$ ipython --no-banner

In [1]: import numpy as np

In [2]: import numpy.linalg as la

In [3]: np.set_printoptions(precision=1, suppress=True, linewidth=200)

In [4]: X = np.load("block8.npy")

In [5]: print(X)
[[-2  1  2 -1]
 [-1 -3  1  3]
 [ 4 -2  0  0]
 [ 2  6  0  0]]

In [6]: u = np.array([-4, -1])

In [7]: print(np.array([np.convolve(row, u, "same") for row in X]))
[[  8  -2  -9   2]
 [  4  13  -1 -13]
 [-16   4   2   0]
 [ -8 -26  -6   0]]

In [8]: print(np.cross(X[3, :3], X[2, :3]))
[  0   0 -28]

In [9]: rng = np.random.default_rng(9043)

In [10]: idx = rng.permutation(4)

In [11]: print(idx)
[3 2 1 0]

In [12]: other = X[idx][:, idx]

In [13]: print(np.allclose(other, X))
False

In [14]: print(other)
[[ 0  0  6  2]
 [ 0  0 -2  4]
 [ 3  1 -3 -1]
 [-1  2  1 -2]]

In [15]: print(np.trace(other))
-5

In [16]: print(round(float(la.det(other)), 1), round(float(la.det(X[idx])), 1))
196.0 196.0

In [17]: print(np.sort(np.abs(la.eigvals(other))))
[2.6 2.6 5.3 5.3]

In [18]: print(X @ X)
[[  9 -15  -3   5]
 [ 15  24  -5  -8]
 [ -6  10   6 -10]
 [-10 -16  10  16]]

In [19]: print(np.allclose(X, X.T))
False

In [20]: print(np.trace(X))
-5

In [21]: def softmax(z):
    ...:     e = np.exp(z - z.max(axis=-1, keepdims=True))
    ...:     return e / e.sum(axis=-1, keepdims=True)
    ...: 

In [22]: print(np.round(softmax(10 * X[3]), 1) + 0)
[0. 1. 0. 0.]

In [23]: print(np.round(softmax(X[3]), 1) + 0)
[0. 1. 0. 0.]

In [24]: S = X @ X.T / np.sqrt(4)

In [25]: print(np.round(softmax(S + np.triu(np.full(S.shape, -np.inf), 1)), 1) + 0)
[[1. 0. 0. 0.]
 [0. 1. 0. 0.]
 [0. 0. 1. 0.]
 [0. 0. 0. 1.]]

In [26]: print(np.round(softmax(S)[3] @ X, 1) + 0)
[2. 6. 0. 0.]

In [27]: print(np.round(softmax(S), 1) + 0)
[[1. 0. 0. 0.]
 [0. 1. 0. 0.]
 [0. 0. 1. 0.]
 [0. 0. 0. 1.]]

In [28]: mat = np.load("layer18.npy")

In [29]: print(mat)
[[-1.5 -5.4 -2.3  2.5 -2.7  4.8  1.7]
 [-0.4 -0.5  4.7  1.9  4.2 -1.7  0. ]
 [ 0.3 -2.4  2.7  0.2  1.8 -0.1 -2.5]
 [ 0.3 -0.6  0.   0.5  1.2  1.2 -2.2]
 [ 0.8  0.5 -5.4  2.7 -0.4 -1.6 -0.5]
 [ 1.3  0.5 -4.9 -0.1 -1.3  0.8  5.3]
 [ 0.4  2.8  4.8  1.3  1.2  1.6  1.9]
 [-2.5  0.2 -5.   2.3  0.3  1.9  0.6]
 [ 1.8 -1.9 -3.3  0.4  3.  -4.4  0.9]
 [ 1.1 -4.8 -0.1 -0.2  0.   0.8 -1.6]
 [-1.1 -1.3  2.6  2.1 -1.4  4.5  1.9]
 [ 3.3 -4.9  1.8  1.3  0.8  1.6  3. ]
 [-0.9  1.   3.6  1.5 -1.3  3.4  4.6]
 [-2.3  1.2 -1.7 -1.2 -0.7 -1.9  0.9]
 [ 0.7 -0.2  2.5  0.3  3.3 -1.6 -0.8]
 [ 2.1  5.9  1.9  1.5  1.4  3.1 -3.4]
 [-0.9  2.7 -0.3  1.  -2.7  1.3 -2.6]
 [-0.8  1.7  5.  -2.1 -1.1 -2.1 -3.7]]

In [30]: proj = mat @ la.solve(mat.T @ mat, mat.T)

In [31]: print(np.trace(proj))
7.0

In [32]: x = np.array([1, 2, 0, 2, 0, 1, 2])

In [33]: target = mat @ x

In [34]: print(np.round(la.pinv(mat) @ mat, 1) + 0)
[[1. 0. 0. 0. 0. 0. 0.]
 [0. 1. 0. 0. 0. 0. 0.]
 [0. 0. 1. 0. 0. 0. 0.]
 [0. 0. 0. 1. 0. 0. 0.]
 [0. 0. 0. 0. 1. 0. 0.]
 [0. 0. 0. 0. 0. 1. 0.]
 [0. 0. 0. 0. 0. 0. 1.]]

In [35]: print(np.round(la.solve(mat.T @ mat, mat.T @ target), 1) + 0)
[1. 2. 0. 2. 0. 1. 2.]

In [36]: target = target + 0.1 * rng.normal(size=18)

In [37]: print(target)
[  0.7   0.7  -9.2  -3.2   4.8  13.3  14.    5.6  -3.8 -11.4   8.8   3.8  16.7  -2.5  -2.2  13.1   2.7 -11.1]

In [38]: coef, *_ = la.lstsq(mat, target)

In [39]: print(coef.round(1) + 0)
[1.  2.  0.  2.1 0.  1.  2. ]

In [40]: print(np.round(mat.T @ (target - mat @ coef), 1) + 0)
[0. 0. 0. 0. 0. 0. 0.]

In [41]: print([round(float(la.norm(la.solve(mat.T @ mat + lam * np.eye(7), mat.T @ target))), 2) for lam in (0, 1, 10, 100)])
[3.76, 3.7, 3.29, 1.8]

In [42]: print(coef.round())
[ 1.  2.  0.  2. -0.  1.  2.]

In [43]: D = la.norm(mat[:, None] - mat[None], axis=-1)

In [44]: print(np.unravel_index(D.round(6).argmax(), D.shape))
(np.int64(0), np.int64(15))

In [45]: Xc = mat - mat.mean(axis=0)

In [46]: V = la.svd(Xc)[2][:6]

In [47]: other = Xc - Xc @ V.T @ V

In [48]: print(np.round(np.cov(Xc @ V.T, rowvar=False), 1) + 0)
[[14.2  0.   0.   0.   0.   0. ]
 [ 0.   9.5  0.   0.   0.   0. ]
 [ 0.   0.   8.   0.   0.   0. ]
 [ 0.   0.   0.   4.8  0.   0. ]
 [ 0.   0.   0.   0.   2.8  0. ]
 [ 0.   0.   0.   0.   0.   1.7]]

In [49]: print(np.diag(V.T @ V))
[1.  1.  1.  0.5 0.8 0.8 1. ]

In [50]: F = np.loadtxt("out8.csv", delimiter=",")

In [51]: print(F)
[[-2.6  1.9  1.1 -1.  -2.1  2.3  1.4  0.8  4.2 -1.   0.1 -1.7]
 [-2.6 -4.9 -3.4 -0.6 -1.1 -3.7  2.6 -0.9  2.9  1.4 -1.4  3.7]
 [ 0.   2.4  1.  -1.7  1.3  3.   3.8  0.5  5.4 -3.2 -2.   0.9]
 [-0.7 -4.3 -2.6  1.2  0.5 -2.6  4.6 -0.1  2.4  0.3 -2.7  1.8]
 [-1.  -4.5 -2.3  1.7 -0.4 -5.   2.5 -2.2  2.8  1.1 -2.7  2.4]
 [-2.4  0.5 -0.4 -3.4 -1.4  4.3  1.7  1.7  5.9 -2.1 -0.8 -0.3]
 [-0.2 -0.1  0.5 -2.9 -1.   5.3  1.1  0.6  4.6 -3.3 -2.  -0.7]
 [ 1.8 -5.7 -3.2  0.4 -1.1 -1.7  3.5 -1.   2.2  1.5 -3.4  2.1]
 [-0.6 -0.1 -1.2 -1.9 -1.4  3.3  3.7  0.1  4.  -1.9 -1.8 -0.5]
 [-1.9  0.7 -1.  -2.6 -1.4  2.9 -0.2  0.1  5.8 -3.   0.   0.6]
 [-1.3 -5.2 -2.2  0.6 -0.7 -2.6  2.3 -0.5  2.   0.4 -1.2  1. ]
 [-1.  -4.4 -4.   1.3 -0.5 -2.4  3.7  0.9  2.1  2.2 -2.2  1.9]
 [-2.2  0.4 -0.5 -3.8 -1.4  2.8  0.8  3.3  6.2 -2.  -2.1 -0.5]
 [-1.5 -3.5 -5.4  1.2 -0.2 -1.5  3.1 -0.5  2.4  0.8 -2.4  2.3]
 [ 0.6 -2.7 -3.7  0.2 -2.1 -4.1  2.  -1.1  2.8  0.7 -2.3  2.4]
 [-4.5 -1.  -3.5 -1.5 -1.7  3.6  0.5 -0.6  3.7 -2.  -1.6  0.8]
 [-3.7  1.6  0.2 -2.4  0.3  2.7  2.3  0.7  3.6 -3.5 -1.4 -0.6]
 [-2.2  1.5  0.6 -2.9  0.7  4.2  0.6  1.9  5.4 -2.4 -0.6  0. ]
 [-1.2 -2.4 -2.5  0.8 -1.7 -0.7  3.1 -0.6  1.3  2.  -3.3  2.2]
 [-1.7 -5.6 -5.   1.8  0.6 -3.9  2.   0.2  2.6  1.4 -2.1  3.3]
 [-2.1  2.2  0.  -2.1 -0.4  3.3  2.5  1.6  4.1 -2.6 -2.1 -1. ]
 [ 0.   0.6  2.   0.  -0.8  1.   2.   0.7  5.8 -3.5 -2.5 -1.7]
 [-0.4  2.  -0.5 -3.3 -1.   2.7  1.8  0.7  4.7 -2.8 -1.9  1.3]
 [-0.9  1.9  1.1 -1.2  0.8  3.8  2.2 -0.1  5.7 -1.  -1.  -0.1]
 [-1.9 -3.8 -4.3  1.1 -0.9 -3.2  2.8 -0.5  1.4  0.7 -2.4  3.5]
 [-1.9  2.8 -0.6 -2.7 -3.2  4.7  1.3  0.5  6.  -1.3 -2.7  1.3]
 [ 0.1  0.4 -0.6 -1.9 -0.7  4.9  1.6  1.3  2.2 -2.8 -3.1  0. ]
 [-0.9  2.3 -0.9 -2.9 -1.7  2.6  1.6  0.3  4.9 -1.4 -1.7  0.5]
 [-2.5  1.1 -1.2 -3.2  0.7  2.7  0.5  2.1  5.  -1.1 -1.5  1. ]
 [-0.4  0.3  0.9 -2.6 -0.1  4.5  1.3  0.   4.8 -1.7 -1.   0.5]
 [ 0.5 -5.2 -2.4  2.8  1.3 -2.   3.   0.1  1.4  1.  -2.   1. ]
 [-2.5  1.5  0.5 -1.2 -2.   4.9  1.8  1.2  5.1 -1.6  0.   0.6]]

In [52]: u, g = F[17], F[19]

In [53]: print(round(float(u @ g), 1))
-15.3

In [54]: pr = (u @ g) / (u @ u) * u

In [55]: print(la.matrix_rank(np.outer(u, g)))
1

In [56]: print(pr)
[ 0.5 -0.3 -0.1  0.6 -0.1 -0.9 -0.1 -0.4 -1.1  0.5  0.1 -0. ]
